>>> import numpy as np
>>> from numpy import linalg as LA
>>> np.set_printoptions(precision=2, suppress=True, linewidth=160, legacy="1.25")
>>> feats = np.load("block17.npy")
>>> feats
array([[-4,  3,  3,  1,  1],
       [ 0,  2,  1, -1,  1],
       [ 0,  0, -2, -2, -4],
       [ 0,  0,  0,  0,  2],
       [ 0,  0,  0,  0,  3]])
>>> round(LA.norm(feats, 2) / LA.norm(feats), 2)
0.79
>>> LA.cond(feats) > 100
True
>>> x = np.array([3, -1, 3, 0, -3])
>>> (feats * x).sum(axis=1)
array([-9, -2,  6, -6, -9])
>>> feats @ x
array([-9, -2,  6, -6, -9])
>>> M2 = np.array([[0, -3, -2], [-2, 0, -1], [2, 1, 3], [-1, 2, -1], [-3, 3, 3]])
>>> np.einsum("ij->j", feats)
array([-4,  5,  2, -2,  3])
>>> np.einsum("ik,kj->ij", feats, M2)
array([[ -4,  20,  16],
       [ -4,   2,   5],
       [ 10, -18, -16],
       [ -6,   6,   6],
       [ -9,   9,   9]])
>>> M2.T @ feats.T
array([[ -4,  -4,  10,  -6,  -9],
       [ 20,   2, -18,   6,   9],
       [ 16,   5, -16,   6,   9]])
>>> rng = np.random.default_rng(1)
>>> J = np.eye(4, dtype=int)[rng.permutation(4)] * np.array([3, -1, 1, -1])
>>> J
array([[ 3,  0,  0,  0],
       [ 0, -1,  0,  0],
       [ 0,  0,  1,  0],
       [ 0,  0,  0, -1]])
>>> # symmetric
>>> t3 = np.stack([J, -3 * J, J[::-1]])
>>> LA.matrix_rank(t3)
array([4, 4, 4])
>>> t3.sum(axis=0)
array([[-6,  0,  0, -1],
       [ 0,  2,  1,  0],
       [ 0, -1, -2,  0],
       [ 3,  0,  0,  2]])
>>> t3.shape
(3, 4, 4)
>>> (t3 @ J.T).shape
(3, 4, 4)
>>> LA.norm(t3, axis=(1, 2))
array([ 3.46, 10.39,  3.46])
>>> LA.det(t3)
array([  3., 243.,   3.])
>>> q, r_ = LA.qr(J)
>>> q.shape, r_.shape
((4, 4), (4, 4))
>>> np.abs(np.diag(r_))
array([3., 1., 1., 1.])
>>> abs(r_[0, 0]), round(LA.norm(J[:, 0]), 2)
(3.0, 3.0)
>>> np.trace(q @ q.T)
4.0
>>> q.T @ q
array([[1., 0., 0., 0.],
       [0., 1., 0., 0.],
       [0., 0., 1., 0.],
       [0., 0., 0., 1.]])
>>> M2 = np.array([[-7, -9], [-5, 4]])
>>> F = np.tile(M2, (2, 2))
>>> F
array([[-7, -9, -7, -9],
       [-5,  4, -5,  4],
       [-7, -9, -7, -9],
       [-5,  4, -5,  4]])
>>> # columns 0 and 2 are equal
>>> (F + F.T) / 2
array([[-7., -7., -7., -7.],
       [-7.,  4., -7.,  4.],
       [-7., -7., -7., -7.],
       [-7.,  4., -7.,  4.]])
>>> np.round(np.abs(LA.eigvals(F)).max(), 2)
20.35
>>> np.round(np.sort(np.abs(LA.eigvals(F))), 2) + 0
array([ 0.  ,  0.  , 14.35, 20.35])
>>> round(LA.norm(F, 2) / LA.norm(F), 2)
0.87
>>> np.argsort(-LA.norm(F, axis=0).round(6), kind="stable")[:3]
array([1, 3, 0])
>>> LA.cond(F) > 100
True
>>> U, s, Vt = LA.svd(F)
>>> vecs = Vt[:(s > 1e-8).sum()]
>>> x = F[3] + 5 * F[1] + rng.integers(2) * np.eye(4)[2]
>>> x
array([-30.,  24., -30.,  24.])
>>> np.allclose(vecs.T @ vecs @ x, x)
True
>>> LA.matrix_rank(np.vstack([F, x]))
2
>>> hat = np.triu(np.array([[-1, -1, -2, -1], [1, -1, -1, 1], [-2, -1, 0, 0], [0, 1, 0, -2]]), 1) + np.eye(4)
>>> M2 = hat @ F @ LA.inv(hat)
>>> M2
array([[ 17.,  18.,  69.,   0.],
       [ -3.,  14.,   5.,   0.],
       [ -7., -16., -37.,   0.],
       [ -5.,  -1., -16.,   0.]])
>>> m1 = np.load("arr.npy")
>>> m1
array([[-13,   0,   3],
       [  2,  -1,   3],
       [  1,   1, -14]])
>>> U, s, Vt = LA.svd(m1, full_matrices=False)
>>> np.allclose(U * s @ Vt, m1)
True
>>> s / s[0]
array([1.  , 0.76, 0.05])
>>> U.shape, s.shape, Vt.shape
((3, 3), (3,), (3, 3))
>>> np.abs(Vt[0])
array([0.55, 0.06, 0.84])
